$ python -q
>>> import numpy as np
>>> np.set_printoptions(suppress=True, linewidth=140)
>>> tidy = lambda a: np.round(a, 2) + 0
>>> W0 = np.array([[1.6, -0.6, 0.6, 0.8, -1.1],
...     [-1.0, -0.4, 0.6, 0.8, 0.4],
...     [2.1, -0.3, -1.7, -1.4, 0.6],
...     [-1.6, -0.8, 0.8, -1.3, -0.2],
...     [-0.6, -0.7, 0.9, 1.3, -1.6],
...     [1.1, -0.5, -0.7, 0.5, -1.1],
...     [-0.3, 0.4, 1.1, 0.8, 0.1],
...     [0.0, -2.0, 1.8, 1.0, -0.1],
...     [0.6, 1.5, 1.4, -1.1, 0.3],
...     [0.2, 0.3, 0.4, -0.1, 0.7],
...     [-0.3, -1.3, -0.7, 0.3, -1.4],
...     [-1.0, -0.4, -1.3, 1.3, 2.3],
...     [-0.8, -0.7, 0.3, 0.2, 1.1],
...     [-0.3, 1.7, 0.1, 0.6, -0.9],
...     [0.2, 0.3, 2.5, 0.6, 0.4],
...     [-0.3, 0.5, 0.4, -1.2, 1.6],
...     [0.8, -1.4, 0.6, -0.7, -0.9]])
>>> rng = np.random.default_rng(853)
>>> W0[:, 1] = 2 * W0[:, 2] + 0.3 * rng.normal(size=17)
>>> tidy(W0)
array([[ 1.6 ,  1.65,  0.6 ,  0.8 , -1.1 ],
       [-1.  ,  1.16,  0.6 ,  0.8 ,  0.4 ],
       [ 2.1 , -3.6 , -1.7 , -1.4 ,  0.6 ],
       [-1.6 ,  1.7 ,  0.8 , -1.3 , -0.2 ],
       [-0.6 ,  1.61,  0.9 ,  1.3 , -1.6 ],
       [ 1.1 , -1.16, -0.7 ,  0.5 , -1.1 ],
       [-0.3 ,  2.84,  1.1 ,  0.8 ,  0.1 ],
       [ 0.  ,  3.62,  1.8 ,  1.  , -0.1 ],
       [ 0.6 ,  2.61,  1.4 , -1.1 ,  0.3 ],
       [ 0.2 ,  0.94,  0.4 , -0.1 ,  0.7 ],
       [-0.3 , -1.24, -0.7 ,  0.3 , -1.4 ],
       [-1.  , -3.  , -1.3 ,  1.3 ,  2.3 ],
       [-0.8 ,  0.5 ,  0.3 ,  0.2 ,  1.1 ],
       [-0.3 ,  0.15,  0.1 ,  0.6 , -0.9 ],
       [ 0.2 ,  4.47,  2.5 ,  0.6 ,  0.4 ],
       [-0.3 ,  0.24,  0.4 , -1.2 ,  1.6 ],
       [ 0.8 ,  1.18,  0.6 , -0.7 , -0.9 ]])
>>> out = np.c_[W0[:, :3] @ np.array([[3, 0, 0], [2, 0, 2], [1, 0, 3]]), np.array([2, 0, 0, -1, 2, -2, 1, -2, 0, 0, -2, 0, -1, 1, 1, 1, -2])]
>>> tidy(out)
array([[  8.7 ,   0.  ,   5.1 ,   2.  ],
       [ -0.09,   0.  ,   4.11,   0.  ],
       [ -2.61,   0.  , -12.31,   0.  ],
       [ -0.61,   0.  ,   5.79,  -1.  ],
       [  2.33,   0.  ,   5.93,   2.  ],
       [  0.29,   0.  ,  -4.41,  -2.  ],
       [  5.89,   0.  ,   8.99,   1.  ],
       [  9.04,   0.  ,  12.64,  -2.  ],
       [  8.43,   0.  ,   9.43,   0.  ],
       [  2.87,   0.  ,   3.07,   0.  ],
       [ -4.08,   0.  ,  -4.58,  -2.  ],
       [-10.29,   0.  ,  -9.89,   0.  ],
       [ -1.1 ,   0.  ,   1.9 ,  -1.  ],
       [ -0.5 ,   0.  ,   0.6 ,   1.  ],
       [ 12.04,   0.  ,  16.44,   1.  ],
       [ -0.02,   0.  ,   1.68,   1.  ],
       [  5.35,   0.  ,   4.15,  -2.  ]])
>>> np.linalg.matrix_rank(np.c_[W0, out])
np.int64(6)
>>> tidy(np.linalg.norm(out - W0 @ np.linalg.lstsq(W0, out)[0], axis=0))
array([0.  , 0.  , 0.  , 5.21])
>>> tidy(np.linalg.lstsq(W0, out[:, 0])[0])
array([3., 2., 1., 0., 0.])
>>> tidy(np.abs(W0).max())
np.float64(4.47)
>>> print(np.count_nonzero(W0))
84
>>> W0.shape
(17, 5)
>>> print(tidy(W0.mean(axis=0)))
[0.02 0.8  0.42 0.14 0.01]
>>> hat = W0 @ np.linalg.solve(W0.T @ W0, W0.T)
>>> tidy(np.linalg.eigvalsh(hat))
array([0., 0., 0., 0., 0., 0., 0., 0., 0., 0., 0., 0., 1., 1., 1., 1., 1.])
>>> np.allclose(hat @ hat, hat)
True
>>> print(tidy(np.diag(hat)))
[0.35 0.1  0.47 0.49 0.42 0.17 0.48 0.22 0.25 0.11 0.19 0.6  0.1  0.1  0.53 0.29 0.14]
>>> th = np.radians(120)
>>> r_ = np.eye(5)
>>> r_[4, 4] = r_[2, 2] = np.cos(th)
>>> r_[4, 2], r_[2, 4] = -np.sin(th), np.sin(th)
>>> tidy(r_)
array([[ 1.  ,  0.  ,  0.  ,  0.  ,  0.  ],
       [ 0.  ,  1.  ,  0.  ,  0.  ,  0.  ],
       [ 0.  ,  0.  , -0.5 ,  0.  ,  0.87],
       [ 0.  ,  0.  ,  0.  ,  1.  ,  0.  ],
       [ 0.  ,  0.  , -0.87,  0.  , -0.5 ]])
>>> out = W0 @ r_.T
>>> tidy(np.linalg.svd(W0, compute_uv=False)), tidy(np.linalg.svd(out, compute_uv=False))
(array([10.37,  4.65,  4.04,  2.96,  0.48]), array([10.37,  4.65,  4.04,  2.96,  0.48]))
>>> np.allclose(W0 @ W0.T, out @ out.T)
True
>>> arr = np.array([[0, 0, 0, 0, 1],
...     [0, 0, 0, 1, 0],
...     [1, 0, 0, 0, 0],
...     [0, 1, 0, 0, 0],
...     [0, 0, 1, 0, 0]])
>>> arr @ arr.T
array([[1, 0, 0, 0, 0],
       [0, 1, 0, 0, 0],
       [0, 0, 1, 0, 0],
       [0, 0, 0, 1, 0],
       [0, 0, 0, 0, 1]])
>>> print(arr[:, 3] @ arr[:, 1])
0
>>> print(tidy(np.linalg.svd(arr, compute_uv=False)))
[1. 1. 1. 1. 1.]
>>> z = W0[:, 4] > np.median(W0[:, 4])
>>> r0 = W0[z].mean(axis=0) - W0[~z].mean(axis=0)
>>> tidy(r0)
array([-0.04, -0.74, -0.18, -0.48,  1.72])
>>> tidy((((W0 - W0.mean(axis=0)) @ r0 > 0) == z).mean())
np.float64(0.88)
>>> np.flatnonzero(np.linalg.matrix_power((arr != 0) + (arr.T != 0) + np.eye(5), 5)[3])
array([1, 3])
>>> arr @ arr
array([[0, 0, 1, 0, 0],
       [0, 1, 0, 0, 0],
       [0, 0, 0, 0, 1],
       [0, 0, 0, 1, 0],
       [1, 0, 0, 0, 0]])
>>> (arr != 0).astype(int)
array([[0, 0, 0, 0, 1],
       [0, 0, 0, 1, 0],
       [1, 0, 0, 0, 0],
       [0, 1, 0, 0, 0],
       [0, 0, 1, 0, 0]])
>>> E = np.load("sample8.npy")
>>> E
array([[ 150,   -3, -115],
       [  -3,  191,   83],
       [-115,   83,  274]])
>>> r0 = np.array([-3, -2])
>>> np.polyval(r0, E[2])
array([ 343, -251, -824])
>>> vals, vecs = np.linalg.eig(E)
>>> tidy(np.sort(np.linalg.eigvals(E @ E)))
array([  4385.76,  30993.82, 138923.42])
>>> tidy(np.sort(np.linalg.eigvals(E.T)))
array([ 66.23, 176.05, 372.72])
>>> tidy(np.sort(np.linalg.eigvals(np.linalg.inv(E))))
array([0.  , 0.01, 0.02])
>>> z = rng.permutation(3)
>>> out = E[:, z] * rng.choice([-1, 1], 3)
>>> out
array([[  -3, -150, -115],
       [ 191,    3,   83],
       [  83,  115,  274]])
>>> U, _, vt = np.linalg.svd(E.T @ out)
>>> tidy(U @ vt)
array([[ 0., -1.,  0.],
       [ 1.,  0.,  0.],
       [ 0.,  0.,  1.]])
>>> tidy(np.linalg.lstsq(E, out)[0])
array([[ 0., -1.,  0.],
       [ 1.,  0.,  0.],
       [ 0.,  0.,  1.]])
>>> z
array([1, 0, 2])
>>> L = np.linalg.cholesky(E)
>>> tidy(L @ L.T)
array([[ 150.,   -3., -115.],
       [  -3.,  191.,   83.],
       [-115.,   83.,  274.]])
>>> tidy(L)
array([[12.25,  0.  ,  0.  ],
       [-0.24, 13.82,  0.  ],
       [-9.39,  5.84, 12.32]])
>>> tidy(np.diag(L) ** 2)
array([150.  , 190.94, 151.73])
>>> vals, vecs = np.linalg.eigh(E)
>>> vec = np.array([2, -5, -1])
>>> (np.sign(vecs[:, -1].round(6)) == np.sign(vecs[0, -1].round(6))).astype(int)
array([1, 0, 0])
>>> vec @ E @ vec
np.int64(6999)
>>> A = np.load("test14.npy")
>>> tidy(A)
array([[-0.57,  0.55, -0.59, -0.14],
       [-0.63, -0.03,  0.44,  0.64],
       [ 0.34, -0.09, -0.58,  0.73],
       [ 0.4 ,  0.83,  0.35,  0.19]])
>>> vec = np.array([2, 2, 2, 2])
>>> y = A @ vec
>>> beta, lr = np.zeros(4), 1 / np.linalg.norm(A, 2) ** 2
>>> for i in range(40):
...     beta -= lr * A.T @ (A @ beta - y)
...     if i % 10 == 0: print(i, round(np.linalg.norm(A @ beta - y), 2))
... 
0 0.0
10 0.0
20 0.0
30 0.0
>>> tidy(np.linalg.cond(A))
np.float64(1.0)
>>> F = np.loadtxt("run10.csv", delimiter=",")
>>> print(F)
[[-0.9   2.16 -1.4   0.17  3.    0.15 -1.93]
 [-0.45 -3.02  0.42 -1.    2.3   0.3  -3.4 ]
 [ 0.9  -0.48  1.84  0.02 -3.9  -1.2   3.32]
 [ 0.86 -5.56  2.16 -1.05 -2.1   0.19 -0.29]
 [-1.14 -1.02 -0.46 -0.86  4.35  0.09 -4.55]]
>>> rk = np.linalg.matrix_rank(F)
>>> rk
np.int64(3)
>>> N = np.linalg.svd(F)[2][rk:].T
>>> [int(np.linalg.matrix_rank(F[:, :j + 1])) for j in range(7)]
[1, 2, 3, 3, 3, 3, 3]
>>> print([int(np.linalg.matrix_rank(F[:i])) for i in range(1, len(F) + 1)])
[1, 2, 3, 3, 3]
>>> print(tidy(N @ N.T))
[[ 0.94  0.11  0.02 -0.03  0.15 -0.1  -0.11]
 [ 0.11  0.17  0.16 -0.13 -0.14  0.19 -0.19]
 [ 0.02  0.16  0.57  0.17  0.13  0.42  0.  ]
 [-0.03 -0.13  0.17  0.91  0.04 -0.16 -0.12]
 [ 0.15 -0.14  0.13  0.04  0.48  0.    0.43]
 [-0.1   0.19  0.42 -0.16  0.    0.42 -0.02]
 [-0.11 -0.19  0.   -0.12  0.43 -0.02  0.51]]
